% ipython --no-banner

In [1]: import numpy as np

In [2]: from numpy import linalg as LA

In [3]: np.set_printoptions(precision=4, suppress=True, linewidth=200)

In [4]: def rnd(a):
   ...:     return np.round(a, 4) + 0
   ...: 

In [5]: E = np.load("test19.npy")

In [6]: E
Out[6]: 
array([[ 47,  -7,  17,  11, -11, -28],
       [ -7,  22,  -3,  -1,  -4,  -2],
       [ 17,  -3,  48, -18, -10, -13],
       [ 11,  -1, -18,  26,   6, -14],
       [-11,  -4, -10,   6,  37,  12],
       [-28,  -2, -13, -14,  12,  66]])

In [7]: A2 = E / LA.norm(E, axis=1, keepdims=True)

In [8]: cov = A2 @ A2.T

In [9]: np.argwhere(np.triu(np.abs(cov) > 0.95, 1))
Out[9]: array([], shape=(0, 2), dtype=int64)

In [10]: print(rnd(np.degrees(np.arccos(np.clip(cov[5, 1], -1, 1)))))
89.1971

In [11]: K = np.load("data.npy")

In [12]: K
Out[12]: 
array([[ 5, -6,  0,  0],
       [-2, -2,  0,  0],
       [ 0,  0,  5, -6],
       [ 0,  0, -2, -2]])

In [13]: def softmax(z):
    ...:     e = np.exp(z - z.max(axis=-1, keepdims=True))
    ...:     return e / e.sum(axis=-1, keepdims=True)
    ...: 

In [14]: rnd(softmax(10 * K[2]))
Out[14]: array([0., 0., 1., 0.])

In [15]: rnd(softmax(K[2] + 3))
Out[15]: array([0.0066, 0.0066, 0.9867, 0.    ])

In [16]: att = K @ K.T / np.sqrt(4)

In [17]: rnd(softmax(att))
Out[17]: 
array([[1.    , 0.    , 0.    , 0.    ],
       [0.0458, 0.9205, 0.0169, 0.0169],
       [0.    , 0.    , 1.    , 0.    ],
       [0.0169, 0.0169, 0.0458, 0.9205]])

In [18]: rnd(softmax(att + np.triu(np.full(att.shape, -np.inf), 1)))
Out[18]: 
array([[1.    , 0.    , 0.    , 0.    ],
       [0.0474, 0.9526, 0.    , 0.    ],
       [0.    , 0.    , 1.    , 0.    ],
       [0.0169, 0.0169, 0.0458, 0.9205]])

In [19]: print(softmax(att).round(6).argmax(axis=1))
[0 1 2 3]

In [20]: A2 = LA.inv(K)

In [21]: rnd(LA.slogdet(K)[0])
Out[21]: np.float64(1.0)

In [22]: rnd(LA.inv(A2))
Out[22]: 
array([[ 5., -6.,  0.,  0.],
       [-2., -2.,  0.,  0.],
       [ 0.,  0.,  5., -6.],
       [ 0.,  0., -2., -2.]])

In [23]: rnd(LA.det(K) * LA.det(A2))
Out[23]: np.float64(1.0)

In [24]: (np.abs(A2) > 1e-9).astype(int)
Out[24]: 
array([[1, 1, 0, 0],
       [1, 1, 0, 0],
       [0, 0, 1, 1],
       [0, 0, 1, 1]])

In [25]: rnd(A2)
Out[25]: 
array([[ 0.0909, -0.2727,  0.    ,  0.    ],
       [-0.0909, -0.2273,  0.    ,  0.    ],
       [ 0.    ,  0.    ,  0.0909, -0.2727],
       [ 0.    ,  0.    , -0.0909, -0.2273]])

In [26]: rnd(LA.cond(K))
Out[26]: np.float64(2.7762)

In [27]: rnd(np.sort(np.abs(LA.eigvals(A2))))
Out[27]: array([0.1557, 0.1557, 0.292 , 0.292 ])

In [28]: print(rnd(np.trace(A2)))
-0.2727

In [29]: A2.inv()
---------------------------------------------------------------------------
AttributeError                            Traceback (most recent call last)
Cell In[29], line 1
----> 1 A2.inv()

AttributeError: 'numpy.ndarray' object has no attribute 'inv'

In [30]: print(rnd(LA.det(A2)))
0.0021

In [31]: J = np.load("dump.npy")

In [32]: print(rnd(J))
[[ 0.9986 -0.7908  0.3473  1.1474 -0.8435  0.6507]
 [-1.0824  1.5287  1.7666  0.9963  0.0614  0.7773]
 [ 1.6662  0.596   0.7026 -0.0102  0.3624 -1.7603]
 [-0.4719  0.6376 -0.4811  0.076  -1.8475 -0.836 ]
 [ 0.8097  0.9061 -1.3836  1.5891  0.8174  0.0976]]

In [33]: A2 = J / np.sqrt((J ** 2).mean(axis=1, keepdims=True))

In [34]: rnd(LA.norm(A2, axis=1))
Out[34]: array([2.4495, 2.4495, 2.4495, 2.4495, 2.4495])

In [35]: LA.matrix_rank(A2) == LA.matrix_rank(J)
Out[35]: np.True_

In [36]: r0 = np.array([5, 0, 4])

In [37]: print(rnd(np.convolve(J[0], r0)))
[ 4.9932 -3.9539  5.7312  2.5738 -2.8283  7.8429 -3.3741  2.6027]

In [38]: rnd(np.cross(J[0, :3], J[1, :3]))
Out[38]: array([-1.9279, -2.1401,  0.6707])

In [39]: rnd(np.correlate(J[0], J[1], "full"))
Out[39]: array([ 0.7762, -0.5533,  1.2163,  1.8895, -0.1095, -0.0791,  2.6134,  0.5362, -1.3819,  1.9077, -0.7043])

In [40]: rnd(np.polyval(r0, J[0]))
Out[40]: array([ 8.9865,  7.1267,  4.6032, 10.5825,  7.5576,  6.1169])

In [41]: rnd(LA.norm(J, 1)), rnd(LA.norm(J, np.inf))
Out[41]: (np.float64(5.0289), np.float64(6.2126))

In [42]: rnd(LA.norm(J[0], 1)), rnd(LA.norm(J[0], np.inf))
Out[42]: (np.float64(4.7783), np.float64(1.1474))

In [43]: rnd(LA.norm(J, axis=0))
Out[43]: array([2.4132, 2.1319, 2.4251, 2.2   , 2.2199, 2.1988])

In [44]: rnd(LA.norm(J, 2))
Out[44]: np.float64(3.0)

In [45]: basis = np.array([[8, -8, 0, -1, -4, -7, 4, 7, -5, -8, 3],
    ...:     [-4, -7, 3, 1, -1, 4, 8, -5, -6, -5, -3]])

In [46]: arr = np.repeat(basis, 31 // 2, axis=0)

In [47]: rng = np.random.default_rng(21)

In [48]: arr = arr + 0.3 * rng.normal(size=arr.shape)

In [49]: rnd(arr)
Out[49]: 
array([[ 8.1076, -7.5468, -0.5359, -0.494 , -4.0142, -7.24  ,  3.7591,  6.6752, -5.0671, -7.7498,  3.1752],
       [ 8.1915, -8.5084, -0.4713, -0.5339, -3.7093, -6.345 ,  4.3629,  6.6927, -4.6144, -7.8115,  3.0644],
       [ 7.754 , -7.9992, -0.0441, -0.7322, -3.9627, -6.5246,  3.7677,  7.1413, -4.8503, -8.2593,  2.6456],
       [ 8.3041, -7.8448, -0.0488, -0.8817, -4.2026, -6.9285,  3.8185,  7.0566, -4.7042, -8.1019,  3.2549],
       [ 7.6897, -8.0865, -0.4094, -1.0302, -3.9764, -7.0592,  3.9197,  7.4021, -4.5729, -8.3647,  3.3522],
       [ 7.4831, -8.2203, -0.052 , -0.9667, -4.3142, -7.2167,  4.023 ,  6.792 , -5.1924, -7.8001,  3.2795],
       [ 7.982 , -7.9945, -0.0059, -1.1363, -4.1534, -7.3113,  4.1945,  6.9748, -5.0412, -7.9398,  3.1592],
       [ 8.4263, -8.0821, -0.1204, -0.9398, -4.2537, -6.6183,  4.2779,  7.2082, -5.0359, -7.7781,  3.3151],
       [ 8.15  , -8.084 , -0.5055, -0.7159, -4.106 , -7.253 ,  4.2672,  7.1015, -5.4257, -8.0297,  2.9192],
       [ 8.2978, -8.5685, -0.1157, -1.0415, -3.5743, -7.325 ,  3.1179,  6.5848, -4.9211, -7.7571,  3.5201],
       [ 8.1203, -8.2407,  0.2653, -1.0033, -4.0603, -6.9947,  4.3824,  6.7296, -5.3072, -8.02  ,  2.98  ],
       [ 7.7557, -8.2638,  0.1133, -0.5986, -3.7861, -6.7945,  4.3737,  6.4027, -5.4531, -8.2116,  2.6415],
       [ 7.7032, -7.979 , -0.3853, -1.133 , -4.6129, -7.2922,  4.4037,  6.8371, -4.9028, -7.7876,  2.8527],
       [ 8.1737, -7.9356,  0.2092, -1.1907, -4.4321, -7.3066,  3.8336,  7.1607, -5.0613, -8.1196,  2.9461],
       [ 8.3299, -8.1726,  0.4534, -1.3683, -4.1777, -6.7435,  4.1553,  6.7433, -5.0327, -8.2127,  3.2553],
       [-3.8381, -7.2139,  3.1192,  0.8899, -1.0216,  4.0194,  7.8308, -4.8725, -5.8619, -4.8722, -2.6686],
       [-4.0815, -7.4449,  2.8533,  1.0602, -0.9934,  4.1736,  8.2419, -5.0353, -6.0331, -5.2962, -2.6901],
       [-4.0792, -7.325 ,  2.6657,  0.8756, -0.5334,  4.2318,  7.4918, -5.0371, -5.9208, -4.812 , -2.8969],
       [-4.1922, -6.8764,  2.8338,  0.3278, -1.2127,  3.7942,  8.2861, -4.6832, -6.3136, -4.9478, -2.973 ],
       [-4.4307, -7.6159,  2.9722,  1.0409, -1.1784,  3.1867,  7.9912, -5.1736, -6.2668, -5.0973, -3.3386],
       [-3.832 , -6.9968,  2.8322,  1.0846, -1.0096,  3.5445,  7.9568, -5.1371, -6.5222, -5.1956, -2.8721],
       [-4.1858, -6.5777,  3.5095,  0.9081, -0.834 ,  4.5978,  7.9005, -5.2697, -6.1267, -5.4123, -3.4048],
       [-3.9374, -7.125 ,  3.0739,  1.1465, -1.2293,  3.9417,  7.9192, -5.2006, -6.2509, -4.9053, -3.0421],
       [-3.9003, -6.6997,  3.3043,  0.6664, -1.2567,  3.9231,  8.0371, -4.7185, -6.2887, -5.1311, -2.9259],
       [-3.6313, -6.5862,  2.6982,  0.9364, -1.2423,  4.2542,  8.1341, -5.1073, -6.1834, -4.9115, -2.7059],
       [-4.2302, -7.0971,  3.0339,  1.0054, -0.8986,  3.7001,  7.8215, -5.63  , -5.9833, -4.679 , -3.6172],
       [-4.1895, -6.7304,  2.9572,  0.4315, -0.6494,  3.5722,  8.4113, -5.1754, -6.212 , -4.9919, -3.0067],
       [-3.8199, -6.8492,  2.9556,  1.3968, -0.786 ,  4.0821,  8.0405, -5.0286, -6.0233, -4.8005, -2.8577],
       [-3.9881, -6.6955,  2.9213,  1.1308, -0.7421,  3.6653,  7.9208, -4.4994, -6.2871, -4.6544, -3.3179],
       [-3.8783, -7.3193,  2.8151,  0.8874, -1.1646,  4.3026,  8.25  , -4.739 , -5.942 , -4.509 , -2.6914]])

In [50]: cen = arr - arr.mean(axis=0)

In [51]: V = LA.svd(cen)[2][:2]

In [52]: A2 = cen - cen @ V.T @ V

In [53]: rnd((cen @ V.T).std(axis=0))
Out[53]: array([11.115 ,  0.3847])

In [54]: rnd(np.diag(V.T @ V))
Out[54]: array([0.3979, 0.0284, 0.0443, 0.068 , 0.1076, 0.621 , 0.0909, 0.2893, 0.1335, 0.0309, 0.1882])

In [55]: Q, _ = LA.qr(np.array([[-1.3, -0.4, -0.5, 0.4, 1.1, -0.5, -0.7, -0.5],
    ...:     [-0.2, -1.4, 0.8, 0.0, 0.7, 0.0, 0.5, -0.3],
    ...:     [0.8, -0.8, 0.1, 0.3, 0.1, 0.2, -1.0, 0.1],
    ...:     [-1.4, 0.3, -1.2, -0.1, -1.1, 0.7, -1.9, 1.0],
    ...:     [-1.0, -0.2, -1.6, -0.2, -0.7, -0.1, 0.8, -0.7],
    ...:     [0.7, -0.6, 1.7, -1.0, -0.3, -1.2, 0.3, -0.8],
    ...:     [-1.0, -0.2, 0.8, -1.0, 0.8, 0.5, 0.6, -1.4],
    ...:     [-0.3, -0.5, -0.6, -1.1, 0.2, 1.3, 1.0, 0.1]]))

In [56]: M = 2 * Q

In [57]: rnd(M)
Out[57]: 
array([[-0.9891, -0.4513,  0.0993,  0.8245,  0.7003, -0.8727,  0.8583,  0.3737],
       [-0.1522, -1.4927,  0.1779,  0.5649, -0.3501,  0.5405, -0.884 ,  0.4492],
       [ 0.6087, -0.8347, -0.7321,  0.23  , -0.0578,  0.3995,  1.0374, -1.0511],
       [-1.0652,  0.291 , -0.1451, -0.1022, -1.2489,  0.7699,  0.7134,  0.2961],
       [-0.7608, -0.2327, -0.9597, -0.44  , -0.4536, -0.9606, -0.7426, -0.7566],
       [ 0.5326, -0.624 ,  0.8467, -0.7561, -0.8701, -0.9678,  0.5302,  0.252 ],
       [-0.7608, -0.2327,  1.185 , -0.535 ,  0.4656,  0.4379, -0.0675, -1.1241],
       [-0.2283, -0.5377, -0.5993, -1.3734,  0.8026,  0.378 ,  0.2446,  0.7527]])

In [58]: r0 = np.array([9, 0, 9, -2, -3, -2, 2, -9])

In [59]: A2 = M + np.outer(r0, np.eye(8)[4])

In [60]: LA.matrix_rank(A2 - M)
Out[60]: np.int64(1)

In [61]: print(rnd(A2))
[[-0.9891 -0.4513  0.0993  0.8245  9.7003 -0.8727  0.8583  0.3737]
 [-0.1522 -1.4927  0.1779  0.5649 -0.3501  0.5405 -0.884   0.4492]
 [ 0.6087 -0.8347 -0.7321  0.23    8.9422  0.3995  1.0374 -1.0511]
 [-1.0652  0.291  -0.1451 -0.1022 -3.2489  0.7699  0.7134  0.2961]
 [-0.7608 -0.2327 -0.9597 -0.44   -3.4536 -0.9606 -0.7426 -0.7566]
 [ 0.5326 -0.624   0.8467 -0.7561 -2.8701 -0.9678  0.5302  0.252 ]
 [-0.7608 -0.2327  1.185  -0.535   2.4656  0.4379 -0.0675 -1.1241]
 [-0.2283 -0.5377 -0.5993 -1.3734 -8.1974  0.378   0.2446  0.7527]]

In [62]: r0 = np.array([0, 3, 1])

In [63]: rnd(np.cross(M[1, :3], M[4, :3]))
Out[63]: array([ 1.474 , -0.2814, -1.1003])

In [64]: rnd(np.polyval(r0, M[1]))
Out[64]: array([ 0.5435, -3.4781,  1.5336,  2.6948, -0.0504,  2.6215, -1.6519,  2.3476])

In [65]: print(rnd(np.convolve(M[1], r0)))
[ 0.     -0.4565 -4.6303 -0.9591  1.8727 -0.4855  1.2713 -2.1114  0.4636  0.4492]

In [66]: print(rnd(M[:, 2] @ M[:, 0]))
0.0

In [67]: ang = np.radians(90)

In [68]: r_ = np.eye(8)

In [69]: r_[5, 5] = r_[4, 4] = np.cos(ang)

In [70]: r_[5, 4], r_[4, 5] = -np.sin(ang), np.sin(ang)

In [71]: rnd(r_)
Out[71]: 
array([[ 1.,  0.,  0.,  0.,  0.,  0.,  0.,  0.],
       [ 0.,  1.,  0.,  0.,  0.,  0.,  0.,  0.],
       [ 0.,  0.,  1.,  0.,  0.,  0.,  0.,  0.],
       [ 0.,  0.,  0.,  1.,  0.,  0.,  0.,  0.],
       [ 0.,  0.,  0.,  0.,  0.,  1.,  0.,  0.],
       [ 0.,  0.,  0.,  0., -1.,  0.,  0.,  0.],
       [ 0.,  0.,  0.,  0.,  0.,  0.,  1.,  0.],
       [ 0.,  0.,  0.,  0.,  0.,  0.,  0.,  1.]])

In [72]: A2 = M @ r_.T

In [73]: rnd(LA.svd(M, compute_uv=False)), rnd(LA.svd(A2, compute_uv=False))
Out[73]: 
(array([2., 2., 2., 2., 2., 2., 2., 2.]),
 array([2., 2., 2., 2., 2., 2., 2., 2.]))

In [74]: rnd(A2)
Out[74]: 
array([[-0.9891, -0.4513,  0.0993,  0.8245, -0.8727, -0.7003,  0.8583,  0.3737],
       [-0.1522, -1.4927,  0.1779,  0.5649,  0.5405,  0.3501, -0.884 ,  0.4492],
       [ 0.6087, -0.8347, -0.7321,  0.23  ,  0.3995,  0.0578,  1.0374, -1.0511],
       [-1.0652,  0.291 , -0.1451, -0.1022,  0.7699,  1.2489,  0.7134,  0.2961],
       [-0.7608, -0.2327, -0.9597, -0.44  , -0.9606,  0.4536, -0.7426, -0.7566],
       [ 0.5326, -0.624 ,  0.8467, -0.7561, -0.9678,  0.8701,  0.5302,  0.252 ],
       [-0.7608, -0.2327,  1.185 , -0.535 ,  0.4379, -0.4656, -0.0675, -1.1241],
       [-0.2283, -0.5377, -0.5993, -1.3734,  0.378 , -0.8026,  0.2446,  0.7527]])

In [75]: np.allclose(M @ M.T, A2 @ A2.T)
Out[75]: True
